In [1]: import numpy as np

In [2]: import numpy.linalg as la

In [3]: np.set_printoptions(precision=2, suppress=True, linewidth=100)

In [4]: rng = np.random.default_rng(56)

In [5]: arr = (rng.random((4, 4)) < 0.3) + np.eye(4)

In [6]: arr /= arr.sum(axis=1, keepdims=True)

In [7]: print(arr)
[[0.5  0.5  0.   0.  ]
 [0.   1.   0.   0.  ]
 [0.   0.33 0.67 0.  ]
 [0.   0.5  0.   0.5 ]]

In [8]: t = np.radians(180)

In [9]: Rm = np.eye(4)

In [10]: Rm[2, 2] = Rm[0, 0] = np.cos(t)

In [11]: Rm[2, 0], Rm[0, 2] = -np.sin(t), np.sin(t)

In [12]: print(Rm.round(2) + 0)
[[-1.  0.  0.  0.]
 [ 0.  1.  0.  0.]
 [ 0.  0. -1.  0.]
 [ 0.  0.  0.  1.]]

In [13]: M2 = arr @ Rm.T

In [14]: print(np.abs(M2 - arr).max(axis=0))
[1.   0.   1.33 0.  ]

In [15]: print(la.svd(arr, compute_uv=False), la.svd(M2, compute_uv=False))
[1.32 0.65 0.5  0.39] [1.32 0.65 0.5  0.39]

In [16]: print(round(float(la.det(Rm)), 2), np.trace(Rm))
1.0 0.0

In [17]: M2 = la.inv(arr)

In [18]: print(np.allclose(M2, arr.T))
False

In [19]: print(np.round(la.det(arr) * la.det(M2), 2))
1.0

In [20]: print((np.abs(M2) > 1e-9).astype(int))
[[1 1 0 0]
 [0 1 0 0]
 [0 1 1 0]
 [0 1 0 1]]

In [21]: print(la.det(arr) * M2)
[[ 0.33 -0.17  0.    0.  ]
 [ 0.    0.17  0.    0.  ]
 [ 0.   -0.08  0.25  0.  ]
 [ 0.   -0.17  0.    0.33]]

In [22]: print(round(float(la.slogdet(arr)[0]), 2))
1.0

In [23]: T = np.stack([arr, 2 * arr, arr[::-1]])

In [24]: print((T @ arr.T).shape)
(3, 4, 4)

In [25]: r0 = np.array([2, 0, 1, 0])

In [26]: M2 = arr + np.outer(r0, np.eye(4)[3])

In [27]: print(la.matrix_rank(M2 - arr))
1

In [28]: print(la.matrix_rank(la.inv(M2) - la.inv(arr), tol=1e-8))
1

In [29]: print(round(la.det(M2) / la.det(arr), 2), np.round(1 + la.solve(arr, r0)[3], 2))
1.0 1.0

In [30]: M2 = arr / np.sqrt((arr ** 2).mean(axis=1, keepdims=True))

In [31]: print(la.norm(M2, axis=1))
[2. 2. 2. 2.]

In [32]: print(la.matrix_rank(M2) == la.matrix_rank(arr))
True

In [33]: print(la.matrix_rank(arr - arr.mean(axis=1, keepdims=True)))
3

In [34]: print(arr - arr.mean(axis=1, keepdims=True))
[[ 0.25  0.25 -0.25 -0.25]
 [-0.25  0.75 -0.25 -0.25]
 [-0.25  0.08  0.42 -0.25]
 [-0.25  0.25 -0.25  0.25]]

In [35]: data = np.loadtxt("a.csv", delimiter=",")

In [36]: print(data)
[[ 0.  0.  0.  0.]
 [ 1.  2. -1.  2.]
 [ 0.  0.  0.  0.]
 [ 1. -2. -2.  0.]
 [ 3.  0. -2.  1.]
 [ 1. -2. -2.  0.]
 [ 1. -2. -2.  0.]
 [ 1. -2. -2.  0.]
 [ 0.  0.  0.  0.]
 [ 0.  0.  0.  0.]
 [ 1.  2. -1.  2.]
 [ 0.  0.  0.  0.]
 [ 0. -1.  0. -1.]
 [ 1.  2. -1.  2.]
 [ 2. -2. -1. -1.]
 [ 1.  2. -1.  2.]
 [ 2. -2. -1. -1.]
 [ 4. -2. -4.  1.]]

In [37]: Q, Rm = la.qr(data)

In [38]: print(np.round(Q.T @ Q, 2) + 0)
[[1. 0. 0. 0.]
 [0. 1. 0. 0.]
 [0. 0. 1. 0.]
 [0. 0. 0. 1.]]

In [39]: print(np.round(Q @ Rm, 2) + 0)
[[ 0.  0.  0.  0.]
 [ 1.  2. -1.  2.]
 [ 0.  0.  0.  0.]
 [ 1. -2. -2.  0.]
 [ 3.  0. -2.  1.]
 [ 1. -2. -2.  0.]
 [ 1. -2. -2.  0.]
 [ 1. -2. -2.  0.]
 [ 0.  0.  0.  0.]
 [ 0.  0.  0.  0.]
 [ 1.  2. -1.  2.]
 [ 0.  0.  0.  0.]
 [ 0. -1.  0. -1.]
 [ 1.  2. -1.  2.]
 [ 2. -2. -1. -1.]
 [ 1.  2. -1.  2.]
 [ 2. -2. -1. -1.]
 [ 4. -2. -4.  1.]]

In [40]: print(Rm)
[[-6.4   2.5   5.93 -1.72]
 [ 0.   -6.23 -0.83 -3.74]
 [ 0.    0.   -2.47  1.99]
 [ 0.    0.    0.   -0.3 ]]

In [41]: print(np.abs(np.diag(Rm)))
[6.4  6.23 2.47 0.3 ]
